$ python3 -q
>>> import numpy as np
>>> np.set_printoptions(precision=1, suppress=True, linewidth=140)
>>> rd = lambda a: np.round(a, 1) + 0
>>> J = np.load("x.npy")
>>> print(J)
[[5 0 0]
 [0 4 0]
 [0 0 1]]
>>> # triangular: eigenvalues sit on the diagonal
>>> rd(np.linalg.norm(J, axis=0))
array([5., 4., 1.])
>>> Q, Rm = np.linalg.qr(J)
>>> np.allclose(Rm.T @ Rm, J.T @ J)
True
>>> print(abs(Rm[0, 0]), rd(np.linalg.norm(J[:, 0])))
5.0 5.0
>>> Q @ Rm
array([[5., 0., 0.],
       [0., 4., 0.],
       [0., 0., 1.]])
>>> rd(np.sort(np.linalg.eigvals(J)))
array([1., 4., 5.])
>>> [int(np.linalg.matrix_rank(np.linalg.matrix_power(J, p))) for p in range(1, 4)]
[3, 3, 3]
>>> np.linalg.matrix_rank(J - J[0, 0] * np.eye(3))
np.int64(2)
>>> F = np.array([[1, 0, 0, 0, 0, 0],
...     [-9, 6, 0, 0, 0, 0],
...     [9, -9, 0, 0, 0, 0],
...     [0, 0, 1, 0, 0, 0],
...     [0, 0, -9, 6, 0, 0],
...     [0, 0, 9, -9, 0, 0],
...     [0, 0, 0, 0, 1, 0],
...     [0, 0, 0, 0, -9, 6],
...     [0, 0, 0, 0, 9, -9]])
>>> A2 = np.c_[F[:, :1] @ np.array([[0]]), np.array([0, 3, -1, 2, -1, -3, -3, -3, 0])]
>>> A2
array([[ 0,  0],
       [ 0,  3],
       [ 0, -1],
       [ 0,  2],
       [ 0, -1],
       [ 0, -3],
       [ 0, -3],
       [ 0, -3],
       [ 0,  0]])
>>> rd(np.linalg.norm(A2 - F @ np.linalg.lstsq(F, A2)[0], axis=0))
array([0. , 3.9])
>>> rd(np.linalg.norm(np.linalg.qr(F)[0].T @ A2, axis=0) ** 2 / ((A2 ** 2).sum(axis=0) + 1e-12))
array([0. , 0.6])
>>> rd(np.linalg.lstsq(F, A2[:, 0])[0])
array([0., 0., 0., 0., 0., 0.])
>>> data = 0.2 ** np.abs(np.subtract.outer(np.arange(4), np.arange(4)))
>>> rd(data)
array([[1. , 0.2, 0. , 0. ],
       [0.2, 1. , 0.2, 0. ],
       [0. , 0.2, 1. , 0.2],
       [0. , 0. , 0.2, 1. ]])
>>> evals, V = np.linalg.eigh(data)
>>> rd(evals.sum()), np.trace(data)
(np.float64(4.0), np.float64(4.0))
>>> t3 = np.stack([data, 4 * data, data[::-1]])
>>> print(t3.shape)
(3, 4, 4)
>>> print(np.linalg.matrix_rank(t3))
[4 4 4]
>>> rd(t3.sum(axis=0))
array([[5. , 1. , 0.4, 1. ],
       [1. , 5.2, 2. , 0.4],
       [0.4, 2. , 5.2, 1. ],
       [1. , 0.4, 1. , 5. ]])
>>> print(rd(np.einsum("bij,cij->bc", t3, t3)))
[[ 4.2 17.   0.9]
 [17.  67.9  3.6]
 [ 0.9  3.6  4.2]]
>>> vec = np.ones(4)
>>> for _ in range(3):
...     vec = data @ vec
...     vec /= np.linalg.norm(vec)
...     print(round(vec @ data @ vec, 1))
... 
1.4
1.4
1.4
>>> rd(vec)
array([0.4, 0.6, 0.6, 0.4])
>>> np.count_nonzero(data)
np.int64(16)
>>> rd(data - data[0])
array([[ 0. ,  0. ,  0. ,  0. ],
       [-0.8,  0.8,  0.2,  0. ],
       [-1. ,  0. ,  1. ,  0.2],
       [-1. , -0.2,  0.2,  1. ]])
>>> data.shape
(4, 4)
>>> rd(np.linalg.svd(data, compute_uv=False))
array([1.4, 1.1, 0.8, 0.7])
>>> rd(data.sum(axis=0))
array([1.2, 1.4, 1.4, 1.2])
>>> print(rd(np.linalg.norm(data)))
2.1
>>> np.unravel_index(np.abs(data).argmax(), data.shape)
(np.int64(0), np.int64(0))
>>> E = np.load("sample18.npy")
>>> E
array([[1. , 0.2, 0. , 0. ],
       [0.2, 1. , 0.2, 0. ],
       [0. , 0.2, 1. , 0.2],
       [0. , 0. , 0.2, 1. ]])
>>> Q, Rm = np.linalg.qr(E)
>>> rd(Q)
array([[-1. ,  0.2,  0. ,  0. ],
       [-0.2, -1. ,  0.2,  0. ],
       [ 0. , -0.2, -1. , -0.2],
       [ 0. ,  0. , -0.2,  1. ]])
>>> rd(abs(Rm[0, 0])), rd(np.linalg.norm(E[:, 0]))
(np.float64(1.0), np.float64(1.0))
>>> print(np.trace(Q @ Q.T))
4.0
>>> Q.shape, Rm.shape
((4, 4), (4, 4))
>>> rng = np.random.default_rng(80)
>>> lab = rng.permutation(4)
>>> print(lab)
[0 3 1 2]
>>> A2 = E[lab][:, lab]
>>> np.diag(A2)
array([1., 1., 1., 1.])
>>> rd(np.sort(np.abs(np.linalg.eigvals(A2))))
array([0.7, 0.9, 1.1, 1.3])
>>> np.allclose(A2, E)
False
>>> print(np.trace(A2))
4.0
>>> rd(np.linalg.norm(E, 2))
np.float64(1.3)
>>> print(rd(np.linalg.norm(E[1], 1)), rd(np.linalg.norm(E[1], np.inf)))
1.4 1.0
>>> rd(np.linalg.norm(E, axis=1))
array([1., 1., 1., 1.])
>>> rd(np.linalg.norm(E, 1)), rd(np.linalg.norm(E, np.inf))
(np.float64(1.4), np.float64(1.4))
>>> print(rd(np.linalg.norm(E[1] - E[3])))
1.4
>>> rd(np.linalg.norm(E) ** 2 / np.linalg.norm(E, 2) ** 2)
np.float64(2.4)
>>> print(rd(np.linalg.norm(E, axis=0)))
[1. 1. 1. 1.]
>>> A = np.load("a.npy")
>>> A
array([[ 0.4, -0.8, -0.3],
       [-0.2, -1.7, -0.3],
       [ 0.2, -0.9,  0.2],
       [-0.5,  2.4,  0. ],
       [-0.1,  2.2,  0.5],
       [-0.2,  0.1, -0.1],
       [ 0.2,  1. ,  0.2],
       [ 0.1,  0.5, -0.1],
       [ 0.1, -0.6, -0.3],
       [ 0. , -2.6, -0.2],
       [ 0.5, -2.6,  0. ],
       [-0.5,  1.8,  0.5],
       [-0.4,  2.2,  0.1]])
>>> Xs = (A - A.mean(axis=0)) / A.std(axis=0)
>>> rd(Xs.std(axis=0))
array([1., 1., 1.])
>>> np.argwhere(np.abs(Xs) > 2)
array([], shape=(0, 2), dtype=int64)
>>> coef = np.linalg.lstsq(np.delete(Xs, 1, axis=1), Xs[:, 1])[0]
>>> rd(1 - np.var(Xs[:, 1] - np.delete(Xs, 1, axis=1) @ coef))
np.float64(0.6)
>>> print(rd(coef))
[-0.5  0.5]
>>> dist = np.linalg.norm(A[:, None] - A[None], axis=-1)
>>> (dist + 1e9 * np.eye(13)).round(6).argmin(axis=1)
array([ 8,  9,  0, 12, 12,  7,  7,  5,  0, 10,  9,  4,  3])
>>> np.linalg.matrix_rank(dist ** 2)
np.int64(5)
>>> rd(np.linalg.norm(A - A.mean(axis=0), axis=1))
array([1. , 1.8, 1. , 2.4, 2.2, 0.2, 1. , 0.5, 0.8, 2.7, 2.7, 1.9, 2.2])
>>> np.unravel_index(dist.round(6).argmax(), dist.shape)
(np.int64(3), np.int64(10))
